% python3 -q
>>> import numpy as np
>>> import numpy.linalg as la
>>> np.set_printoptions(precision=2, suppress=True, linewidth=120)
>>> tidy = lambda a: np.round(a, 2) + 0
>>> arr = np.loadtxt("m.csv", delimiter=",")
>>> arr
array([[ 0.,  1.,  0.,  0.,  0.,  0.,  0.,  0.,  0.],
       [ 0.,  0.,  0.,  0.,  0.,  0.,  0.,  0.,  0.],
       [ 0.,  0.,  0.,  0.,  0.,  1.,  0.,  0.,  0.],
       [ 0.,  0.,  0.,  0., -3.,  0.,  0.,  0.,  0.],
       [ 0.,  0.,  0.,  0.,  0.,  0.,  0.,  0., -2.],
       [ 0.,  0.,  0.,  0.,  0.,  0.,  0.,  0.,  0.],
       [ 1.,  0.,  0.,  0.,  0.,  0.,  0.,  0.,  0.],
       [ 0.,  0.,  0.,  0.,  0.,  0.,  0.,  2.,  0.],
       [ 0.,  0.,  0.,  0.,  0.,  0.,  0.,  0.,  0.]])
>>> print([round(float(x), 2) for x in la.svd(arr, compute_uv=False)[:3]])
[3.0, 2.0, 2.0]
>>> Y = np.array([[3, -1, 3],
...     [-2, -1, 3],
...     [3, 0, 3],
...     [0, -2, 1],
...     [-2, -1, 3],
...     [-3, 0, -3],
...     [2, -3, 0],
...     [-2, -3, 2],
...     [3, -1, -2]])
>>> print(np.einsum("ij,ij->i", arr, arr))
[1. 0. 1. 9. 4. 0. 1. 4. 0.]
>>> la.matrix_rank(np.vstack([arr, Y.T]))
np.int64(9)
>>> np.einsum("ik,kj->ij", arr, Y)
array([[-2., -1.,  3.],
       [ 0.,  0.,  0.],
       [-3.,  0., -3.],
       [ 6.,  3., -9.],
       [-6.,  2.,  4.],
       [ 0.,  0.,  0.],
       [ 3., -1.,  3.],
       [-4., -6.,  4.],
       [ 0.,  0.,  0.]])
>>> U, s, vt = la.svd(arr)
>>> s
array([3., 2., 2., 1., 1., 1., 0., 0., 0.])
>>> np.argmax(s[:-1] / (s[1:] + 1e-6)) + 1
np.int64(6)
>>> Y = U[:, :6] @ np.diag(s[:6]) @ vt[:6]
>>> la.matrix_rank(arr, rtol=0.05)
np.int64(6)
>>> Y
array([[ 0.,  1.,  0.,  0.,  0.,  0.,  0.,  0.,  0.],
       [ 0.,  0.,  0.,  0.,  0.,  0.,  0.,  0.,  0.],
       [ 0.,  0.,  0.,  0.,  0.,  1.,  0.,  0.,  0.],
       [ 0.,  0.,  0.,  0., -3.,  0.,  0.,  0.,  0.],
       [ 0.,  0.,  0.,  0.,  0.,  0.,  0.,  0., -2.],
       [ 0.,  0.,  0.,  0.,  0.,  0.,  0.,  0.,  0.],
       [ 1.,  0.,  0.,  0.,  0.,  0.,  0.,  0.,  0.],
       [ 0.,  0.,  0.,  0.,  0.,  0.,  0.,  2.,  0.],
       [ 0.,  0.,  0.,  0.,  0.,  0.,  0.,  0.,  0.]])
>>> tidy(la.norm(arr - Y, 2)), s[6]
(np.float64(0.0), np.float64(0.0))
>>> print(tidy(la.norm(arr - Y) / la.norm(arr)))
0.0
>>> U, s, vt = la.svd(arr, full_matrices=False)
>>> np.abs(vt[0])
array([0., 0., 0., 0., 1., 0., 0., 0., 0.])
>>> tidy(s / s[0])
array([1.  , 0.67, 0.67, 0.33, 0.33, 0.33, 0.  , 0.  , 0.  ])
>>> np.allclose(U * s @ vt, arr)
True
>>> (s > 1e-8).sum()
np.int64(6)
>>> print(np.cumsum(s ** 2) / np.sum(s ** 2))
[0.45 0.65 0.85 0.9  0.95 1.   1.   1.   1.  ]
>>> print(np.abs(U[:, 0]).round(6).argmax())
3
>>> U.shape, s.shape, vt.shape
((9, 9), (9,), (9, 9))
>>> f = np.array([0, -2, -3])
>>> np.cross(arr[4, :3], arr[6, :3])
array([0., 0., 0.])
>>> print(np.array([np.convolve(row, f, "same") for row in arr]))
[[ 0. -2. -3.  0.  0.  0.  0.  0.  0.]
 [ 0.  0.  0.  0.  0.  0.  0.  0.  0.]
 [ 0.  0.  0.  0.  0. -2. -3.  0.  0.]
 [ 0.  0.  0.  0.  6.  9.  0.  0.  0.]
 [ 0.  0.  0.  0.  0.  0.  0.  0.  4.]
 [ 0.  0.  0.  0.  0.  0.  0.  0.  0.]
 [-2. -3.  0.  0.  0.  0.  0.  0.  0.]
 [ 0.  0.  0.  0.  0.  0.  0. -4. -6.]
 [ 0.  0.  0.  0.  0.  0.  0.  0.  0.]]
>>> np.correlate(arr[4], arr[6], "full")
array([ 0.,  0.,  0.,  0.,  0.,  0.,  0.,  0.,  0.,  0.,  0.,  0.,  0.,  0.,  0.,  0., -2.])
>>> Y = np.array([[3, 2, 2], [3, 2, 0], [0, 2, 1]])
>>> J = Y - Y.T
>>> J
array([[ 0, -1,  2],
       [ 1,  0, -2],
       [-2,  2,  0]])
>>> U, s, vt = la.svd(J)
>>> np.argmax(s[:-1] / (s[1:] + 1e-6)) + 1
np.int64(2)
>>> Y = U[:, :2] @ np.diag(s[:2]) @ vt[:2]
>>> la.matrix_rank(Y)
np.int64(2)
>>> tidy(la.norm(J - Y, 2)), tidy(s[2])
(np.float64(0.0), np.float64(0.0))
>>> la.cond(J) > 100
np.True_
>>> la.matrix_power(J, 3)
array([[  0,   9, -18],
       [ -9,   0,  18],
       [ 18, -18,   0]])
>>> tidy(np.abs(la.eigvals(J)).max())
np.float64(3.0)
